% python3 -q
>>> import numpy as np
>>> np.set_printoptions(suppress=True, linewidth=120)
>>> C = np.array([[1, 3, -2, 1, 3],
...     [-3, 0, -2, -3, -3],
...     [-1, 2, 0, -2, 2],
...     [-2, -2, 3, 3, -2],
...     [-2, 3, 0, -1, 2]])
>>> rng = np.random.default_rng(160)
>>> K = (rng.random((18, 5)) < 0.25) @ C
>>> K
array([[ 0,  0,  0,  0,  0],
       [-1,  2,  0, -2,  2],
       [-3,  0, -2, -3, -3],
       [-2,  8, -2, -2,  7],
       [-1,  2,  0, -2,  2],
       [ 1,  3, -2,  1,  3],
       [ 0,  0,  0,  0,  0],
       [-2, -2,  3,  3, -2],
       [-1,  2,  0, -2,  2],
       [-4,  2, -2, -5, -1],
       [ 1,  3, -2,  1,  3],
       [ 0,  0,  0,  0,  0],
       [-3,  0, -2, -3, -3],
       [-2,  3,  0, -1,  2],
       [-3,  0, -2, -3, -3],
       [-2,  3, -4, -2,  0],
       [-2,  3, -4, -2,  0],
       [-3,  0, -2, -3, -3]])
>>> U, sigma, Vt = np.linalg.svd(K)
>>> np.argmax(sigma[:-1] / (sigma[1:] + 1e-6)) + 1
np.int64(4)
>>> sigma.round(3)
array([16.512, 13.556,  5.427,  3.753,  0.248])
>>> Y = U[:, :4] @ np.diag(sigma[:4]) @ Vt[:4]
>>> round(np.abs(K - Y).max(), 3)
np.float64(0.106)
>>> np.linalg.matrix_rank(Y)
np.int64(4)
>>> proj = K @ np.linalg.solve(K.T @ K, K.T)
>>> np.round(proj @ K[:, 0], 3)
array([ 0., -1., -3., -2., -1.,  1.,  0., -2., -1., -4.,  1.,  0., -3., -2., -3., -2., -2., -3.])
>>> np.allclose(proj @ proj, proj)
True
>>> np.round(np.trace(proj), 3)
np.float64(5.0)
>>> m1 = np.loadtxt("out14.csv", delimiter=",")
>>> m1
array([[ 3., -1.,  1., -2.,  1.,  0.,  1.,  1., -2., -2.],
       [ 0., -2., -2., -3.,  2., -3., -1., -2., -3., -1.],
       [ 0.,  0., -3., -1.,  0., -3., -3., -1.,  2.,  0.],
       [ 0.,  0.,  0.,  1.,  3.,  3., -2.,  0.,  3., -3.],
       [ 0.,  0.,  0.,  0., -2.,  2., -3., -2.,  2., -2.],
       [ 0.,  0.,  0.,  0.,  0.,  3., -2.,  3., -2.,  1.],
       [ 0.,  0.,  0.,  0.,  0.,  0.,  1., -3.,  3.,  1.],
       [ 0.,  0.,  0.,  0.,  0.,  0.,  0.,  3.,  2., -1.],
       [ 0.,  0.,  0.,  0.,  0.,  0.,  0.,  0., -1.,  1.],
       [ 0.,  0.,  0.,  0.,  0.,  0.,  0.,  0.,  0., -1.]])
>>> np.round(np.linalg.norm(m1, 2) / np.linalg.norm(m1), 3)
np.float64(0.55)
>>> np.round(np.abs(np.linalg.svd(m1)[2][-1]), 3)
array([0.233, 0.699, 0.359, 0.54 , 0.143, 0.05 , 0.111, 0.012, 0.021, 0.008])
>>> M = np.array([[0.9, -0.5, -0.6, 1.9],
...     [-1.2, -2.5, -0.1, 1.7],
...     [1.3, -0.5, 1.3, -0.7],
...     [-0.1, 5.5, 0.7, -0.5],
...     [-0.7, -9.0, 0.4, 0.1],
...     [0.9, 0.0, 0.6, 0.0]])
>>> q, evecs = np.linalg.qr(m1[:, :4])[0], np.linalg.qr(m1[:, 4:])[0]
>>> sigma = np.linalg.svd(q.T @ evecs, compute_uv=False)
>>> sigma.round(3)
array([1.   , 0.992, 0.868, 0.416])
>>> (sigma > 0.9).sum()
np.int64(2)
>>> np.round(np.degrees(np.arccos(sigma.clip(0, 1))), 3)
array([ 0.986,  7.393, 29.766, 65.391])
>>> M.reshape(6, 5)
Traceback (most recent call last):
  File "<python-input-26>", line 1, in <module>
    M.reshape(6, 5)
    ~~~~~~~~~^^^^^^
ValueError: cannot reshape array of size 24 into shape (6,5)
>>> M.reshape(2, -1)
array([[ 0.9, -0.5, -0.6,  1.9, -1.2, -2.5, -0.1,  1.7,  1.3, -0.5,  1.3, -0.7],
       [-0.1,  5.5,  0.7, -0.5, -0.7, -9. ,  0.4,  0.1,  0.9,  0. ,  0.6,  0. ]])
>>> blk = M.reshape(6, 2, -1)
>>> blk[:, 0]
array([[ 0.9, -0.5],
       [-1.2, -2.5],
       [ 1.3, -0.5],
       [-0.1,  5.5],
       [-0.7, -9. ],
       [ 0.9,  0. ]])
>>> np.einsum("ihd,jhd->hij", blk, blk).shape
(2, 6, 6)
>>> blk.transpose(1, 0, 2)
array([[[ 0.9, -0.5],
        [-1.2, -2.5],
        [ 1.3, -0.5],
        [-0.1,  5.5],
        [-0.7, -9. ],
        [ 0.9,  0. ]],

       [[-0.6,  1.9],
        [-0.1,  1.7],
        [ 1.3, -0.7],
        [ 0.7, -0.5],
        [ 0.4,  0.1],
        [ 0.6,  0. ]]])
>>> np.round(blk.sum(axis=1), 3)
array([[ 0.3,  1.4],
       [-1.3, -0.8],
       [ 2.6, -1.2],
       [ 0.6,  5. ],
       [-0.3, -8.9],
       [ 1.5,  0. ]])
>>> blk.shape
(6, 2, 2)
